In [1]: import numpy as np

In [2]: np.set_printoptions(precision=2, suppress=True, linewidth=140, legacy="1.25")

In [3]: def rnd(a):
   ...:     return np.round(a, 2) + 0
   ...: 

In [4]: E = np.loadtxt("m.csv", delimiter=",")

In [5]: rnd(E)
Out[5]: 
array([[-0.18, -0.84,  0.51],
       [-0.84,  0.4 ,  0.36],
       [ 0.51,  0.36,  0.78]])

In [6]: hat = np.triu(np.array([[-2, -1, -1], [-3, -1, -3], [-2, -3, -3]]), 1) + np.eye(3)

In [7]: M2 = hat @ E @ np.linalg.inv(hat)

In [8]: np.trace(M2), rnd(np.trace(E))
Out[8]: (1.0, 1.0)

In [9]: rnd(np.poly(M2))
Out[9]: array([ 1., -1., -1.,  1.])

In [10]: rnd(M2)
Out[10]: 
array([[  0.16,  -1.45,  -4.82],
       [ -2.36,  -3.05, -13.49],
       [  0.51,   0.87,   3.89]])

In [11]: u, v = M2[2], M2[1]

In [12]: rnd(u @ u)
Out[12]: 16.15

In [13]: rnd(u @ v)
Out[13]: -56.35

In [14]: pr = (u @ v) / (u @ u) * u

In [15]: rnd(np.linalg.norm(u + v) ** 2 + np.linalg.norm(u - v) ** 2)
Out[15]: 426.22

In [16]: rnd((v - pr) @ u)
Out[16]: 0.0

In [17]: feats = np.load("arr.npy")

In [18]: rnd(feats)
Out[18]: 
array([[-0.19,  0.65,  0.74],
       [-0.25, -0.76,  0.6 ],
       [ 0.95, -0.07,  0.31]])

In [19]: hat = np.triu(np.array([[0, -1, -2], [1, 1, -2], [2, -2, 2]]), 1) + np.eye(3)

In [20]: M2 = hat @ feats @ np.linalg.inv(hat)

In [21]: np.linalg.matrix_rank(M2)
Out[21]: 3

In [22]: rnd(hat @ feats - feats @ hat)
Out[22]: 
array([[-1.64,  0.71, -0.3 ],
       [-1.9 , -0.11, -2.63],
       [ 0.  ,  0.95,  1.75]])

In [23]: rnd(np.trace(M2)), rnd(np.trace(feats))
Out[23]: (-0.64, -0.64)

In [24]: O, vecs = np.linalg.qr(feats[:, :1])[0], np.linalg.qr(feats[:, 1:])[0]

In [25]: sig = np.linalg.svd(O.T @ vecs, compute_uv=False)

In [26]: rnd(np.degrees(np.arccos(sig.clip(0, 1))))
Out[26]: array([90.])

In [27]: rnd(sig)
Out[27]: array([0.])

In [28]: x0 = np.array([3, 5, 3])

In [29]: rnd(np.linalg.det(feats))
Out[29]: 1.0

In [30]: rnd(np.linalg.norm(x0)), rnd(np.linalg.norm(feats @ x0))
Out[30]: (6.56, 6.56)

In [31]: rnd(feats.T @ (feats @ x0))
Out[31]: array([3., 5., 3.])

In [32]: rnd(np.abs(np.linalg.eigvals(feats)))
Out[32]: array([1., 1., 1.])

In [33]: rnd(np.linalg.inv(feats))
Out[33]: 
array([[-0.19, -0.25,  0.95],
       [ 0.65, -0.76, -0.07],
       [ 0.74,  0.6 ,  0.31]])

In [34]: data = np.load("a.npy")

In [35]: data
Out[35]: 
array([[ 0,  0,  4],
       [-5,  0,  0],
       [ 0,  1,  0]])

In [36]: x0 = np.array([-2, -2, 2])

In [37]: h1 = np.maximum(data @ x0, 0)

In [38]: np.maximum(data @ x0, 0) - np.maximum(-data @ x0, 0)
Out[38]: array([ 8, 10, -2])

In [39]: M2 = data / np.linalg.norm(data, axis=1, keepdims=True)

In [40]: G = M2 @ M2.T

In [41]: (G - 2 * np.eye(3)).round(6).argmax(axis=1)
Out[41]: array([1, 0, 0])

In [42]: G[2]
Out[42]: array([0., 0., 1.])

In [43]: np.argwhere(np.triu(np.abs(G) > 0.95, 1))
Out[43]: array([], shape=(0, 2), dtype=int64)

In [44]: M2 = np.linalg.inv(data)

In [45]: rnd(np.linalg.det(data) * np.linalg.det(M2))
Out[45]: 1.0

In [46]: rnd(np.linalg.det(data) * M2)
Out[46]: 
array([[  0.,   4.,   0.],
       [  0.,   0., -20.],
       [ -5.,   0.,   0.]])

In [47]: rnd(np.linalg.cond(data))
Out[47]: 5.0

In [48]: np.allclose(M2, data.T)
Out[48]: False

In [49]: rng = np.random.default_rng(7333)

In [50]: z = rng.permutation(3)

In [51]: z
Out[51]: array([2, 0, 1])

In [52]: M2 = data[z][:, z]

In [53]: np.allclose(M2, data)
Out[53]: False

In [54]: F = np.load("case19.npy")

In [55]: F
Out[55]: 
array([[1, 2, 1, 2, 1, 2],
       [3, 2, 3, 2, 3, 2],
       [2, 1, 2, 1, 2, 1],
       [1, 2, 1, 2, 1, 2],
       [3, 2, 3, 2, 3, 2],
       [2, 1, 2, 1, 2, 1]])

In [56]: x0 = np.array([1, 2, 0, 1, 0, 2])

In [57]: h1 = np.maximum(F @ x0, 0)

In [58]: rnd(np.tanh(F @ x0))
Out[58]: array([1., 1., 1., 1., 1., 1.])

In [59]: np.flatnonzero(h1 > 1e-9)
Out[59]: array([0, 1, 2, 3, 4, 5])

In [60]: np.maximum(F @ (3 * x0), 0)
Out[60]: array([33, 39, 21, 33, 39, 21])

In [61]: np.argsort(-np.linalg.norm(F, axis=0).round(6), kind="stable")[:3]
Out[61]: array([0, 2, 4])

In [62]: np.linalg.matrix_rank(F, rtol=0.1)
Out[62]: 2

In [63]: np.linalg.cond(F) > 100
Out[63]: True

In [64]: w1 = np.array([[3, 0, 1], [0, 2, 2], [2, 2, 3], [3, 2, 2], [0, 1, 3], [3, 1, 3]])

In [65]: c = np.array([-1, 0, 3])

In [66]: H = np.maximum(F @ w1 + c, 0)

In [67]: np.linalg.matrix_rank(H)
Out[67]: 3

In [68]: W2 = np.array([[2, 3, 1], [8, 6, 2], [7, 0, 6]])

In [69]: w1 @ W2
Out[69]: 
array([[13,  9,  9],
       [30, 12, 16],
       [41, 18, 24],
       [36, 21, 19],
       [29,  6, 20],
       [35, 15, 23]])

In [70]: (H @ W2).round(6).argmax(axis=1)
Out[70]: array([0, 0, 0, 0, 0, 0])

In [71]: rank = np.linalg.matrix_rank(F)

In [72]: rank
Out[72]: 2

In [73]: N = np.linalg.svd(F)[2][rank:].T

In [74]: [int(np.linalg.matrix_rank(F[:, :j + 1])) for j in range(6)]
Out[74]: [1, 2, 2, 2, 2, 2]

In [75]: N.shape
Out[75]: (6, 4)

In [76]: np.allclose(F @ N, 0)
Out[76]: True

In [77]: [int(np.linalg.matrix_rank(F[:i])) for i in range(1, len(F) + 1)]
Out[77]: [1, 2, 2, 2, 2, 2]

In [78]: rnd(N @ N.T)
Out[78]: 
array([[ 0.67,  0.  , -0.33,  0.  , -0.33,  0.  ],
       [ 0.  ,  0.67,  0.  , -0.33,  0.  , -0.33],
       [-0.33,  0.  ,  0.67,  0.  , -0.33,  0.  ],
       [ 0.  , -0.33,  0.  ,  0.67,  0.  , -0.33],
       [-0.33,  0.  , -0.33,  0.  ,  0.67,  0.  ],
       [ 0.  , -0.33,  0.  , -0.33,  0.  ,  0.67]])

In [79]: np.linalg.matrix_rank(F.T @ F), np.linalg.matrix_rank(F @ F.T)
Out[79]: (2, 2)

In [80]: W2 = 10 * np.array([[-0.7, 1.8, -0.1], [-0.3, -2.0, -0.4]])

In [81]: z = rng.integers(0, 2, 27)

In [82]: M = W2[z] + rng.normal(size=(27, 3))

In [83]: rnd(M)
Out[83]: 
array([[ -7.88,  18.28,  -0.7 ],
       [ -3.39, -19.89,  -5.36],
       [ -6.09,  18.14,  -2.18],
       [ -6.95,  17.41,  -0.46],
       [ -1.42, -19.13,  -4.67],
       [ -7.03,  17.82,  -1.78],
       [ -7.82,  18.67,  -1.77],
       [ -6.86,  17.78,  -1.05],
       [ -7.04,  15.55,  -2.78],
       [ -2.9 , -19.54,  -4.27],
       [ -2.51, -20.04,  -4.4 ],
       [ -2.43, -21.13,  -4.23],
       [ -3.36, -18.85,  -3.64],
       [ -7.04,  16.82,   0.29],
       [ -6.9 ,  16.65,  -2.57],
       [ -8.72,  17.59,  -0.12],
       [ -2.33, -18.94,  -4.53],
       [ -3.2 , -20.12,  -5.43],
       [ -2.65, -21.58,  -4.84],
       [ -7.99,  16.69,  -0.03],
       [ -3.07, -20.09,  -2.73],
       [ -1.51, -20.13,  -3.75],
       [ -3.74, -20.38,  -4.54],
       [ -5.48, -20.75,  -3.33],
       [ -3.37, -18.83,  -4.52],
       [ -8.04,  16.91,  -0.34],
       [ -6.43,  18.07,  -0.29]])

In [84]: # column 1 is much longer than the rest

In [85]: hat = M @ np.linalg.solve(M.T @ M, M.T)

In [86]: rnd(np.diag(hat))
Out[86]: 
array([0.09, 0.11, 0.18, 0.07, 0.11, 0.11, 0.11, 0.07, 0.16, 0.07, 0.07, 0.07, 0.08, 0.12, 0.16, 0.17, 0.08, 0.11, 0.09, 0.15, 0.15, 0.06,
       0.08, 0.27, 0.07, 0.12, 0.07])

In [87]: np.allclose(hat @ hat, hat)
Out[87]: True

In [88]: rnd(np.linalg.eigvalsh(hat))
Out[88]: array([0., 0., 0., 0., 0., 0., 0., 0., 0., 0., 0., 0., 0., 0., 0., 0., 0., 0., 0., 0., 0., 0., 0., 0., 1., 1., 1.])
